In [1]: import numpy as np

In [2]: from numpy import linalg as LA

In [3]: np.set_printoptions(suppress=True, linewidth=100)

In [4]: K = np.loadtxt("x.csv", delimiter=",")

In [5]: K
Out[5]: 
array([[ 1.,  1., -1., -1.,  1.,  1., -1., -1.],
       [ 1., -1.,  1., -1., -1.,  1., -1.,  1.],
       [ 1.,  1.,  1.,  1., -1., -1., -1., -1.]])

In [6]: x = np.array([-1, -4, -3, 0, -5, 5, 2, 0])

In [7]: a = np.maximum(K @ x, 0)

In [8]: np.round(np.tanh(K @ x), 3)
Out[8]: array([-0.999,  1.   , -1.   ])

In [9]: mat = np.loadtxt("test16.csv", delimiter=",")

In [10]: mat
Out[10]: 
array([[1., 0., 0.],
       [0., 0., 1.],
       [0., 1., 0.]])

In [11]: M2 = np.array([[6, 6], [4, 4], [5, 1]])

In [12]: M2.T @ mat.T
Out[12]: 
array([[6., 5., 4.],
       [6., 1., 4.]])

In [13]: np.einsum("ij->j", mat)
Out[13]: array([1., 1., 1.])

In [14]: np.einsum("ij,ij->i", mat, mat)
Out[14]: array([1., 1., 1.])

In [15]: np.vstack([mat, M2.T]).shape
Out[15]: (5, 3)

In [16]: LA.matrix_rank(mat @ M2)
Out[16]: np.int64(2)

In [17]: mat @ M2
Out[17]: 
array([[6., 6.],
       [5., 1.],
       [4., 4.]])

In [18]: np.einsum("ik,kj->ji", mat, M2)
Out[18]: 
array([[6., 5., 4.],
       [6., 1., 4.]])

In [19]: ev, vecs = LA.eig(mat)

In [20]: np.round(np.sort(LA.eigvals(LA.inv(mat))), 3)
Out[20]: array([-1.,  1.,  1.])

In [21]: J = np.loadtxt("m.csv", delimiter=",")

In [22]: J
Out[22]: 
array([[ 0.,  0.,  0.],
       [ 0.,  0., -1.],
       [ 0., -1.,  0.]])

In [23]: # symmetric

In [24]: LA.matrix_rank(J, rtol=0.1)
Out[24]: np.int64(2)

In [25]: [round(float(x), 3) for x in LA.svd(J, compute_uv=False)[:3]]
Out[25]: [1.0, 1.0, 0.0]

In [26]: A = np.load("w.npy")

In [27]: A
Out[27]: 
array([[ 12.705, -13.654, -55.246],
       [-21.572, -26.119, -16.279],
       [ 15.227, -13.996,  21.44 ],
       [-22.716, -23.64 , -15.9  ],
       [ 14.617, -15.628, -54.935],
       [ 12.712, -15.153,  18.538],
       [-20.987, -22.581, -17.053],
       [ 14.273, -14.491, -55.401],
       [ 13.96 , -13.331, -53.639],
       [ 14.509, -14.218,  18.248],
       [ 15.075, -13.727,  18.715],
       [ 14.05 , -13.972, -53.207],
       [-22.569, -24.321, -17.97 ],
       [ 14.616, -14.986,  21.29 ],
       [ 12.747, -13.288,  20.197],
       [ 12.574, -14.287, -52.217],
       [ 14.264, -12.534,  19.493],
       [ 14.02 , -15.114,  19.568],
       [-21.281, -23.206, -16.004],
       [ 14.13 , -13.554,  20.385],
       [-21.31 , -23.788, -17.201]])

In [28]: C2 = np.cov(A, rowvar=False)

In [29]: C2.round(3)
Out[29]: 
array([[273.843,  75.104,  59.142],
       [ 75.104,  21.498,  16.869],
       [ 59.142,  16.869, 993.717]])

In [30]: np.round(np.polyfit(A[:, 2], A[:, 0], 1), 3)
Out[30]: array([0.06 , 4.465])

In [31]: C2.shape
Out[31]: (3, 3)

In [32]: np.round(LA.eigvalsh(C2)[::-1], 3)
Out[32]: array([999.085, 289.136,   0.836])

In [33]: np.round(np.corrcoef(A.T), 3)
Out[33]: 
array([[1.   , 0.979, 0.113],
       [0.979, 1.   , 0.115],
       [0.113, 0.115, 1.   ]])

In [34]: hat = np.triu(np.array([[3, 1, 3], [2, 2, 3], [0, 2, 0]]), 1) + np.eye(3)

In [35]: M2 = hat @ mat @ LA.inv(hat)

In [36]: M2
Out[36]: 
array([[ 1.,  2., -8.],
       [ 0.,  3., -8.],
       [ 0.,  1., -3.]])

In [37]: LA.matrix_rank(M2)
Out[37]: np.int64(3)

In [38]: hat = A @ LA.solve(A.T @ A, A.T)

In [39]: np.round(hat @ A[:, 2], 3)
Out[39]: 
array([-55.246, -16.279,  21.44 , -15.9  , -54.935,  18.538, -17.053, -55.401, -53.639,  18.248,
        18.715, -53.207, -17.97 ,  21.29 ,  20.197, -52.217,  19.493,  19.568, -16.004,  20.385,
       -17.201])

In [40]: round(float(np.trace(hat)), 3)
Out[40]: 3.0

In [41]: np.round(LA.eigvalsh(hat), 3) + 0
Out[41]: array([0., 0., 0., 0., 0., 0., 0., 0., 0., 0., 0., 0., 0., 0., 0., 0., 0., 0., 1., 1., 1.])

In [42]: np.allclose(hat @ hat, hat)
Out[42]: True

In [43]: x = np.array([3, 5, -2])

In [44]: A @ np.eye(3)[2]
Out[44]: 
array([-55.246, -16.279,  21.44 , -15.9  , -54.935,  18.538, -17.053, -55.401, -53.639,  18.248,
        18.715, -53.207, -17.97 ,  21.29 ,  20.197, -52.217,  19.493,  19.568, -16.004,  20.385,
       -17.201])

In [45]: cen = A - A.mean(axis=0)

In [46]: vecs = LA.svd(cen)[2][:1]

In [47]: M2 = cen - cen @ vecs.T @ vecs

In [48]: np.round(np.diag(vecs.T @ vecs), 3)
Out[48]: array([0.007, 0.001, 0.992])

In [49]: np.round((cen @ vecs.T).std(axis=0), 3)
Out[49]: array([30.847])

In [50]: LA.norm(M2, axis=1).round(6).argmax()
Out[50]: np.int64(3)

In [51]: u = np.array([0, 0, 1, 1])

In [52]: W0 = -2 * np.eye(4) + np.outer(u, u)

In [53]: W0
Out[53]: 
array([[-2.,  0.,  0.,  0.],
       [ 0., -2.,  0.,  0.],
       [ 0.,  0., -1.,  1.],
       [ 0.,  0.,  1., -1.]])

In [54]: W0.ravel(order="F")
Out[54]: array([-2.,  0.,  0.,  0.,  0., -2.,  0.,  0.,  0.,  0., -1.,  1.,  0.,  0.,  1., -1.])

In [55]: blk = W0.reshape(4, 2, -1)

In [56]: np.einsum("ihd,jhd->hij", blk, blk).shape
Out[56]: (2, 4, 4)

In [57]: blk.sum(axis=1)
Out[57]: 
array([[-2.,  0.],
       [ 0., -2.],
       [-1.,  1.],
       [ 1., -1.]])

In [58]: blk.transpose(1, 0, 2)
Out[58]: 
array([[[-2.,  0.],
        [ 0., -2.],
        [ 0.,  0.],
        [ 0.,  0.]],

       [[ 0.,  0.],
        [ 0.,  0.],
        [-1.,  1.],
        [ 1., -1.]]])

In [59]: np.round(np.sort(LA.eigvals(W0).real), 3)
Out[59]: array([-2., -2., -2.,  0.])

In [60]: round(float(LA.det(W0)), 3)
Out[60]: 0.0

In [61]: np.flatnonzero(LA.matrix_power((W0 != 0) + (W0.T != 0) + np.eye(4), 4)[2])
Out[61]: array([2, 3])

In [62]: (LA.matrix_power((W0 != 0) + (W0.T != 0) + np.eye(4), 4) > 0).astype(int)
Out[62]: 
array([[1, 0, 0, 0],
       [0, 1, 0, 0],
       [0, 0, 1, 1],
       [0, 0, 1, 1]])
